% ipython --no-banner

In [1]: import numpy as np

In [2]: import numpy.linalg as la

In [3]: np.set_printoptions(precision=3, suppress=True, linewidth=200, legacy="1.25")

In [4]: A = np.load("data.npy")

In [5]: A
Out[5]: 
array([[  1,  -3,   9, -27],
       [  1,  -2,   4,  -8],
       [  1,  -1,   1,  -1],
       [  1,   0,   0,   0],
       [  1,   1,   1,   1],
       [  1,   2,   4,   8],
       [  1,   3,   9,  27],
       [  1,   4,  16,  64],
       [  1,   5,  25, 125]])

In [6]: out = np.c_[A[:, :1] @ np.array([[2]]), np.array([-3, 1, 0, 2, 1, 1, 1, 0, -1])]

In [7]: out
Out[7]: 
array([[ 2, -3],
       [ 2,  1],
       [ 2,  0],
       [ 2,  2],
       [ 2,  1],
       [ 2,  1],
       [ 2,  1],
       [ 2,  0],
       [ 2, -1]])

In [8]: la.matrix_rank(np.c_[A, out])
Out[8]: 5

In [9]: print(np.round(la.lstsq(A, out[:, 0])[0], 3) + 0)
[2. 0. 0. 0.]

In [10]: la.matrix_rank(out)
Out[10]: 2

In [11]: np.round(la.norm(out - A @ la.lstsq(A, out)[0], axis=0), 3) + 0
Out[11]: array([0.   , 1.942])

In [12]: Q, Rm = la.qr(out)

In [13]: np.round(Q.T @ Q, 3) + 0
Out[13]: 
array([[1., 0.],
       [0., 1.]])

In [14]: Q
Out[14]: 
array([[-0.333,  0.769],
       [-0.333, -0.186],
       [-0.333,  0.053],
       [-0.333, -0.424],
       [-0.333, -0.186],
       [-0.333, -0.186],
       [-0.333, -0.186],
       [-0.333,  0.053],
       [-0.333,  0.292]])

In [15]: print(Q.shape, Rm.shape)
(9, 2) (2, 2)

In [16]: abs(Rm[0, 0]), round(float(la.norm(out[:, 0])), 3)
Out[16]: (6.0, 6.0)

In [17]: print(np.round(Q @ Rm, 3) + 0)
[[ 2. -3.]
 [ 2.  1.]
 [ 2.  0.]
 [ 2.  2.]
 [ 2.  1.]
 [ 2.  1.]
 [ 2.  1.]
 [ 2.  0.]
 [ 2. -1.]]

In [18]: np.abs(np.diag(Rm))
Out[18]: array([6.  , 4.19])

In [19]: np.trace(Q @ Q.T)
Out[19]: 2.0

In [20]: rng = np.random.default_rng(71642)

In [21]: out = Q + rng.integers(-2, 3, (9, 1)) @ rng.integers(-2, 3, (1, 2))

In [22]: out
Out[22]: 
array([[ 3.667,  2.769],
       [-0.333, -0.186],
       [-4.333, -1.947],
       [-0.333, -0.424],
       [ 3.667,  1.814],
       [ 1.667,  0.814],
       [-0.333, -0.186],
       [ 3.667,  2.053],
       [-4.333, -1.708]])

In [23]: np.abs(out - Q).sum(axis=1)
Out[23]: array([6., 0., 6., 0., 6., 3., 0., 6., 6.])

In [24]: np.round(la.svd(out - Q, compute_uv=False), 3) + 0
Out[24]: array([10.247,  0.   ])

In [25]: x = np.array([3, -2, 3, 0])

In [26]: target = A @ x

In [27]: np.round(la.lstsq(A, target)[0], 3) + 0
Out[27]: array([ 3., -2.,  3.,  0.])

In [28]: print(target)
[36 19  8  3  4 11 24 43 68]

In [29]: np.round(la.pinv(A) @ A, 3) + 0
Out[29]: 
array([[1., 0., 0., 0.],
       [0., 1., 0., 0.],
       [0., 0., 1., 0.],
       [0., 0., 0., 1.]])

In [30]: la.solve(A, target)
LinAlgError: Last 2 dimensions of the array must be square


In [31]: target = target + 0.3 * rng.normal(size=9)

In [32]: print(target)
[35.918 19.197  8.126  2.983  4.464 10.979 23.892 43.017 68.122]

In [33]: c, *_ = la.lstsq(A, target)

In [34]: print(np.round(A.T @ (target - A @ c), 3) + 0)
[0. 0. 0. 0.]

In [35]: print(np.round(la.norm(target - A @ c), 3))
0.428

In [36]: c.round()
Out[36]: array([ 3., -2.,  3.,  0.])

In [37]: [round(float(la.norm(la.solve(A.T @ A + lam * np.eye(4), A.T @ target))), 2) for lam in (0, 1, 10, 100)]
Out[37]: [4.81, 4.33, 3.51, 2.56]
